In [1]: import numpy as np

In [2]: from numpy import linalg as LA

In [3]: np.set_printoptions(precision=3, suppress=True, linewidth=100, legacy="1.25")

In [4]: E = np.load("arr.npy")

In [5]: E
Out[5]: 
array([[0, 0, 1],
       [0, 1, 0],
       [1, 0, 0]])

In [6]: left, s, VT = LA.svd(E, full_matrices=False)

In [7]: left.T @ E @ VT.T
Out[7]: 
array([[1., 0., 0.],
       [0., 1., 0.],
       [0., 0., 1.]])

In [8]: print((s > 1e-8).sum())
3

In [9]: np.cumsum(s ** 2) / np.sum(s ** 2)
Out[9]: array([0.333, 0.667, 1.   ])

In [10]: s
Out[10]: array([1., 1., 1.])

In [11]: VT @ VT.T
Out[11]: 
array([[1., 0., 0.],
       [0., 1., 0.],
       [0., 0., 1.]])

In [12]: print(np.allclose(left * s @ VT, E))
True

In [13]: left.shape, s.shape, VT.shape
Out[13]: ((3, 3), (3,), (3, 3))

In [14]: out = np.array([[3, 5, 8], [-3, -8, 1], [2, 0, -1]])

In [15]: F = np.block([[np.zeros((3, 3)), out], [out.T, np.zeros((3, 3))]])

In [16]: F
Out[16]: 
array([[ 0.,  0.,  0.,  3.,  5.,  8.],
       [ 0.,  0.,  0., -3., -8.,  1.],
       [ 0.,  0.,  0.,  2.,  0., -1.],
       [ 3., -3.,  2.,  0.,  0.,  0.],
       [ 5., -8.,  0.,  0.,  0.,  0.],
       [ 8.,  1., -1.,  0.,  0.,  0.]])

In [17]: f = np.array([-1, 1, 5])

In [18]: np.polyval(f, F[0])
Out[18]: array([  5.,   5.,   5.,  -1., -15., -51.])

In [19]: np.convolve(F[0], f)
Out[19]: array([ 0.,  0.,  0., -3., -2., 12., 33., 40.])

In [20]: np.array([np.convolve(row, f, "same") for row in F])
Out[20]: 
array([[  0.,   0.,  -3.,  -2.,  12.,  33.],
       [  0.,   0.,   3.,   5., -24., -39.],
       [  0.,   0.,  -2.,   2.,  11.,  -1.],
       [  6.,  10., -13.,  10.,   0.,   0.],
       [ 13.,  17., -40.,   0.,   0.,   0.],
       [  7.,  42.,   4.,  -5.,   0.,   0.]])

In [21]: out = F / LA.norm(F, axis=1, keepdims=True)

In [22]: cov = out @ out.T

In [23]: cov[1]
Out[23]: array([-0.481,  1.   , -0.364,  0.   ,  0.   ,  0.   ])

In [24]: np.degrees(np.arccos(np.clip(cov[1, 5], -1, 1)))
Out[24]: 90.0

In [25]: np.argwhere(np.triu(np.abs(cov) > 0.95, 1))
Out[25]: array([], shape=(0, 2), dtype=int64)

In [26]: (cov - 2 * np.eye(6)).round(6).argmax(axis=1)
Out[26]: array([3, 3, 3, 4, 3, 3])

In [27]: f = np.array([3, 3, 2, 1, 1, 0])

In [28]: out = F + np.outer(f, np.eye(6)[1])

In [29]: print(LA.matrix_rank(LA.inv(out) - LA.inv(F), tol=1e-8))
1

In [30]: left, s, VT = LA.svd(F, full_matrices=False)

In [31]: print(s / s[0])
[1.    1.    0.588 0.588 0.171 0.171]

In [32]: np.round(left.T @ F @ VT.T, 3) + 0
Out[32]: 
array([[11.348,  0.   ,  0.   ,  0.   ,  0.   ,  0.   ],
       [ 0.   , 11.348,  0.   ,  0.   ,  0.   ,  0.   ],
       [ 0.   ,  0.   ,  6.667,  0.   ,  0.   ,  0.   ],
       [ 0.   ,  0.   ,  0.   ,  6.667,  0.   ,  0.   ],
       [ 0.   ,  0.   ,  0.   ,  0.   ,  1.943,  0.   ],
       [ 0.   ,  0.   ,  0.   ,  0.   ,  0.   ,  1.943]])

In [33]: np.round(VT @ VT.T, 3) + 0
Out[33]: 
array([[1., 0., 0., 0., 0., 0.],
       [0., 1., 0., 0., 0., 0.],
       [0., 0., 1., 0., 0., 0.],
       [0., 0., 0., 1., 0., 0.],
       [0., 0., 0., 0., 1., 0.],
       [0., 0., 0., 0., 0., 1.]])

In [34]: K = np.tanh(np.array([[-1.1, -0.4],
    ...:     [-1.0, 0.0],
    ...:     [-1.4, -2.1],
    ...:     [-0.2, 1.2],
    ...:     [0.3, 0.0],
    ...:     [1.3, 0.2],
    ...:     [-0.8, 0.8],
    ...:     [-1.6, -1.3],
    ...:     [-0.1, 0.4],
    ...:     [-0.6, 0.7]]) @ np.array([[-0.6, 1.7, -0.8], [0.9, -1.0, 1.1]]))

In [35]: K
Out[35]: 
array([[ 0.291, -0.9  ,  0.414],
       [ 0.537, -0.935,  0.664],
       [-0.782, -0.273, -0.831],
       [ 0.834, -0.912,  0.901],
       [-0.178,  0.47 , -0.235],
       [-0.537,  0.965, -0.675],
       [ 0.834, -0.974,  0.909],
       [-0.207, -0.89 , -0.149],
       [ 0.397, -0.515,  0.478],
       [ 0.757, -0.938,  0.848]])

In [36]: Xc = K - K.mean(axis=0)

In [37]: V = LA.svd(Xc)[2][:2]

In [38]: out = Xc - Xc @ V.T @ V

In [39]: np.round(np.cov(Xc @ V.T, rowvar=False), 3) + 0
Out[39]: 
array([[1.081, 0.   ],
       [0.   , 0.162]])

In [40]: print(round(LA.norm(out) / LA.norm(Xc), 3))
0.018

In [41]: np.diag(V.T @ V)
Out[41]: array([0.482, 0.996, 0.522])

In [42]: O, V = LA.qr(K[:, :2])[0], LA.qr(K[:, 2:])[0]

In [43]: s = LA.svd(O.T @ V, compute_uv=False)

In [44]: print(np.degrees(np.arccos(s.clip(0, 1))))
[2.611]

In [45]: Xc = K - K.mean(axis=0)

In [46]: left, s, VT = LA.svd(Xc, full_matrices=False)

In [47]: np.searchsorted(np.cumsum(s ** 2) / (s ** 2).sum(), 0.9) + 1
Out[47]: 2

In [48]: LA.matrix_rank(Xc)
Out[48]: 3

In [49]: np.round(s ** 2 / (s ** 2).sum(), 3) + 0
Out[49]: array([0.869, 0.13 , 0.   ])

In [50]: np.abs(left[:, 0]).argmax()
Out[50]: 5

In [51]: print(s)
[3.12  1.208 0.059]

In [52]: out = K / LA.norm(K, axis=1, keepdims=True)

In [53]: cov = out @ out.T

In [54]: np.argwhere(np.triu(np.abs(cov) > 0.95, 1))
Out[54]: 
array([[0, 1],
       [0, 4],
       [0, 5],
       [1, 3],
       [1, 4],
       [1, 5],
       [1, 6],
       [1, 8],
       [1, 9],
       [3, 5],
       [3, 6],
       [3, 8],
       [3, 9],
       [4, 5],
       [5, 6],
       [5, 8],
       [5, 9],
       [6, 8],
       [6, 9],
       [8, 9]])

In [55]: (cov - 2 * np.eye(10)).round(6).argmax(axis=1)
Out[55]: array([1, 8, 7, 6, 5, 4, 9, 0, 9, 6])

In [56]: LA.norm(out, axis=1)
Out[56]: array([1., 1., 1., 1., 1., 1., 1., 1., 1., 1.])

In [57]: cov = np.cov(K, rowvar=False)

In [58]: np.argsort(-K.std(axis=0).round(6), kind="stable")
Out[58]: array([1, 2, 0])

In [59]: print(np.polyfit(K[:, 1], K[:, 2], 1))
[-0.712 -0.116]

In [60]: np.round(LA.eigvalsh(cov)[::-1], 3) + 0
Out[60]: array([1.081, 0.162, 0.   ])

In [61]: print(np.argwhere(np.triu(np.abs(np.corrcoef(K.T)) > 0.8, 1)))
[[0 2]]

In [62]: cov
Out[62]: 
array([[ 0.343, -0.278,  0.383],
       [-0.278,  0.469, -0.334],
       [ 0.383, -0.334,  0.431]])

In [63]: out = np.array([[-5], [1], [2]])

In [64]: m1 = np.block([[np.zeros((3, 3)), out], [out.T, np.zeros((1, 1))]])

In [65]: print(m1)
[[ 0.  0.  0. -5.]
 [ 0.  0.  0.  1.]
 [ 0.  0.  0.  2.]
 [-5.  1.  2.  0.]]

In [66]: r = LA.matrix_rank(m1)

In [67]: r
Out[67]: 2

In [68]: null = LA.svd(m1)[2][r:].T

In [69]: [int(LA.matrix_rank(np.delete(m1, i, axis=0))) for i in range(4)]
Out[69]: [2, 2, 2, 1]

In [70]: [int(LA.matrix_rank(m1[:, :j + 1])) for j in range(4)]
Out[70]: [1, 1, 1, 2]

In [71]: print(null.shape)
(4, 2)

In [72]: left, s, VT = LA.svd(m1)

In [73]: s
Out[73]: array([ 5.477,  5.477, -0.   ,  0.   ])

In [74]: np.argmax(s[:-1] / (s[1:] + 1e-6)) + 1
Out[74]: 2

In [75]: out = left[:, :2] @ np.diag(s[:2]) @ VT[:2]

In [76]: round(LA.norm(m1 - out) / LA.norm(m1), 3)
Out[76]: 0.0

In [77]: print(round(np.abs(m1 - out).max(), 3))
0.0

In [78]: print(LA.matrix_rank(out))
2

In [79]: out
Out[79]: 
array([[ 0.,  0.,  0., -5.],
       [ 0.,  0.,  0.,  1.],
       [ 0.,  0.,  0.,  2.],
       [-5.,  1.,  2.,  0.]])

In [80]: out = np.array([[-8, 3, 5], [-6, -8, 1], [-3, -7, -8], [5, 2, -7]])

In [81]: np.einsum("ik,kj->ij", m1, out)
Out[81]: 
array([[-25., -10.,  35.],
       [  5.,   2.,  -7.],
       [ 10.,   4., -14.],
       [ 28., -37., -40.]])

In [82]: print(np.einsum("ik,kj->ji", m1, out))
[[-25.   5.  10.  28.]
 [-10.   2.   4. -37.]
 [ 35.  -7. -14. -40.]]

In [83]: print(np.einsum("ij->j", m1))
[-5.  1.  2. -2.]

In [84]: np.vstack([m1, out.T]).shape
Out[84]: (7, 4)

In [85]: f = np.array([-1, -1, -1])

In [86]: np.cross(m1[3, :3], m1[2, :3])
Out[86]: array([ 0.,  0., -0.])

In [87]: np.polyval(f, m1[3])
Out[87]: array([-21.,  -3.,  -7.,  -1.])

In [88]: print(np.convolve(m1[3], f))
[ 5.  4.  2. -3. -2.  0.]

In [89]: print(round(float(LA.norm(m1, 2) / LA.norm(m1)), 3))
0.707

In [90]: [round(float(x), 3) for x in LA.svd(m1, compute_uv=False)[:3]]
Out[90]: [5.477, 5.477, 0.0]

In [91]: print(LA.matrix_rank(m1, rtol=0.1))
2

In [92]: print(np.argsort(-LA.norm(m1, axis=0).round(6), kind="stable")[:3])
[3 0 2]

In [93]: arr = np.load("x.npy")

In [94]: arr
Out[94]: 
array([[ -6.567,  -4.218,  -2.389],
       [ -0.317,  -4.77 ,  -2.514],
       [  4.553,   7.409,   2.792],
       [  5.903,   8.137,   3.129],
       [ -5.873,  -1.047,  -1.018],
       [  3.928,   1.626,   0.303],
       [ 23.316,   4.189,   1.747],
       [ -1.448,  -7.743,  -3.809],
       [-16.051,  -9.795,  -4.949],
       [  7.131,  12.795,   5.147],
       [ 14.   ,   6.064,   2.384],
       [  9.313,   1.664,   0.415],
       [  2.326,   1.338,   0.151],
       [ -7.82 ,  10.529,   3.909],
       [ -2.181,   0.424,  -0.321],
       [  8.432,   6.428,   2.441],
       [  1.434,  -3.194,  -1.808]])

In [95]: out = np.c_[arr[:, :2] @ np.array([[-7, 2], [-1, -2]]), np.array([1, 1, 0, 2, 3, 3, 2, 2, 2, 2, 1, 2, 0, 3, 0, 1, 1])]

In [96]: out
Out[96]: 
array([[  50.187,   -4.698,    1.   ],
       [   6.989,    8.906,    1.   ],
       [ -39.28 ,   -5.712,    0.   ],
       [ -49.458,   -4.468,    2.   ],
       [  42.158,   -9.652,    3.   ],
       [ -29.122,    4.604,    3.   ],
       [-167.401,   38.254,    2.   ],
       [  17.879,   12.59 ,    2.   ],
       [ 122.152,  -12.512,    2.   ],
       [ -62.712,  -11.328,    2.   ],
       [-104.064,   15.872,    1.   ],
       [ -66.855,   15.298,    2.   ],
       [ -17.62 ,    1.976,    0.   ],
       [  44.211,  -36.698,    3.   ],
       [  14.843,   -5.21 ,    0.   ],
       [ -65.452,    4.008,    1.   ],
       [  -6.844,    9.256,    1.   ]])

In [97]: np.round(LA.norm(out - arr @ LA.lstsq(arr, out)[0], axis=0), 3) + 0
Out[97]: array([0.   , 0.   , 3.959])

In [98]: print(LA.matrix_rank(np.c_[arr, out]))
4

In [99]: Xc = (arr - arr.mean(axis=0)) / arr.std(axis=0)

In [100]: Xc.std(axis=0)
Out[100]: array([1., 1., 1.])

In [101]: coef = LA.lstsq(np.delete(Xc, 0, axis=1), Xc[:, 0])[0]

In [102]: print(np.round(1 - np.var(Xc[:, 0] - np.delete(Xc, 0, axis=1) @ coef), 3))
1.0

In [103]: coef
Out[103]: array([-16.82 ,  17.355])

In [104]: proj = arr @ LA.solve(arr.T @ arr, arr.T)

In [105]: np.round(np.trace(proj), 3)
Out[105]: 3.0

In [106]: proj @ arr[:, 0]
Out[106]: 
array([ -6.567,  -0.317,   4.553,   5.903,  -5.873,   3.928,  23.316,  -1.448, -16.051,   7.131,
        14.   ,   9.313,   2.326,  -7.82 ,  -2.181,   8.432,   1.434])

In [107]: np.allclose(proj @ proj, proj)
Out[107]: True

In [108]: np.round(LA.eigvalsh(proj), 3) + 0
Out[108]: array([0., 0., 0., 0., 0., 0., 0., 0., 0., 0., 0., 0., 0., 0., 1., 1., 1.])
